$ python -q
>>> import numpy as np
>>> np.set_printoptions(precision=2, suppress=True, linewidth=100, floatmode="fixed")
>>> A = np.load("sample1.npy")
>>> A
array([[4, 0, 5],
       [0, 2, 3],
       [5, 3, 4]])
>>> # symmetric
>>> q, r_ = np.linalg.qr(A)
>>> np.round(q @ r_, 2) + 0
array([[4.00, 0.00, 5.00],
       [0.00, 2.00, 3.00],
       [5.00, 3.00, 4.00]])
>>> np.allclose(r_.T @ r_, A.T @ A)
True
>>> q.shape, r_.shape
((3, 3), (3, 3))
>>> blk = np.stack([A, 4 * A, A[::-1]])
>>> np.linalg.matrix_rank(blk.reshape(3, -1))
np.int64(2)
>>> np.einsum("bij,cij->bc", blk, blk)
array([[ 104,  416,   93],
       [ 416, 1664,  372],
       [  93,  372,  104]])
>>> np.linalg.matrix_rank(A)
np.int64(3)
>>> np.diff(A, axis=0)
array([[-4,  2, -2],
       [ 5,  1,  1]])
>>> np.round(np.linalg.norm(A), 2)
np.float64(10.2)
>>> np.abs(A).max()
np.int64(5)
>>> A.sum(axis=0)
array([ 9,  5, 12])
>>> A.sum(axis=1)
array([ 9,  5, 12])
>>> x = np.array([3, -3, -2])
>>> h1 = np.maximum(A @ x, 0)
>>> np.tanh(A @ x)
array([ 0.96, -1.00, -0.96])
>>> A * (h1 > 1e-9)[:, None]
array([[4, 0, 5],
       [0, 0, 0],
       [0, 0, 0]])
>>> np.flatnonzero(h1 > 1e-9)
array([0])
>>> arr = np.array([[1, 8, 6, 8, 0],
...     [9, 6, 3, 3, 6],
...     [4, 5, 7, 3, 6],
...     [4, 3, 0, 2, 7],
...     [4, 0, 1, 3, 7]])
>>> arr[3] = arr[1]
>>> arr
array([[1, 8, 6, 8, 0],
       [9, 6, 3, 3, 6],
       [4, 5, 7, 3, 6],
       [9, 6, 3, 3, 6],
       [4, 0, 1, 3, 7]])
>>> # rows 1 and 3 are equal
>>> U, sv, Vt = np.linalg.svd(arr)
>>> sv.round(2) + 0
array([24.07, 10.09,  4.89,  3.44,  0.00])
>>> A2 = U[:, :4] @ np.diag(sv[:4]) @ Vt[:4]
>>> round(np.linalg.norm(arr - A2) / np.linalg.norm(arr), 2)
np.float64(0.0)
>>> round(np.abs(arr - A2).max(), 2)
np.float64(0.0)
>>> np.linalg.matrix_rank(arr, rtol=0.05)
np.int64(4)
>>> np.linalg.matrix_rank(A2)
np.int64(4)
>>> np.round(np.linalg.norm(arr - A2, 2), 2), round(float(sv[4]), 2)
(np.float64(0.0), 0.0)
>>> rng = np.random.default_rng(14)
>>> labels = rng.permutation(5)
>>> labels
array([4, 0, 3, 1, 2])
>>> A2 = arr[labels][:, labels]
>>> np.round(np.sort(np.abs(np.linalg.eigvals(A2))), 2) + 0
array([ 0.00,  3.90,  3.90,  6.75, 23.25])
>>> np.diag(A2)
array([7, 1, 3, 6, 7])
>>> round(np.linalg.det(A2), 2), round(float(np.linalg.det(arr[labels])), 2)
(np.float64(-0.0), 0.0)
>>> np.trace(A2)
np.int64(24)
>>> x = np.array([3, 9, 2, 0, 0])
>>> h1 = np.maximum(arr @ x, 0)
>>> np.maximum(arr @ (3 * x), 0)
array([261, 261, 213, 261,  42])
>>> arr * (h1 > 1e-9)[:, None]
array([[1, 8, 6, 8, 0],
       [9, 6, 3, 3, 6],
       [4, 5, 7, 3, 6],
       [9, 6, 3, 3, 6],
       [4, 0, 1, 3, 7]])
>>> E = 0.7 ** np.abs(np.subtract.outer(np.arange(4), np.arange(4)))
>>> E
array([[1.00, 0.70, 0.49, 0.34],
       [0.70, 1.00, 0.70, 0.49],
       [0.49, 0.70, 1.00, 0.70],
       [0.34, 0.49, 0.70, 1.00]])
>>> # symmetric
>>> def softmax(z):
...     e = np.exp(z - z.max(axis=-1, keepdims=True))
...     return e / e.sum(axis=-1, keepdims=True)
... 
>>> softmax(E).sum(axis=1)
array([1.00, 1.00, 1.00, 1.00])
>>> softmax(E[1] + -3)
array([0.24, 0.32, 0.24, 0.19])
>>> att = E @ E.T / np.sqrt(4)
>>> softmax(att)[1] @ E
array([0.64, 0.74, 0.73, 0.62])
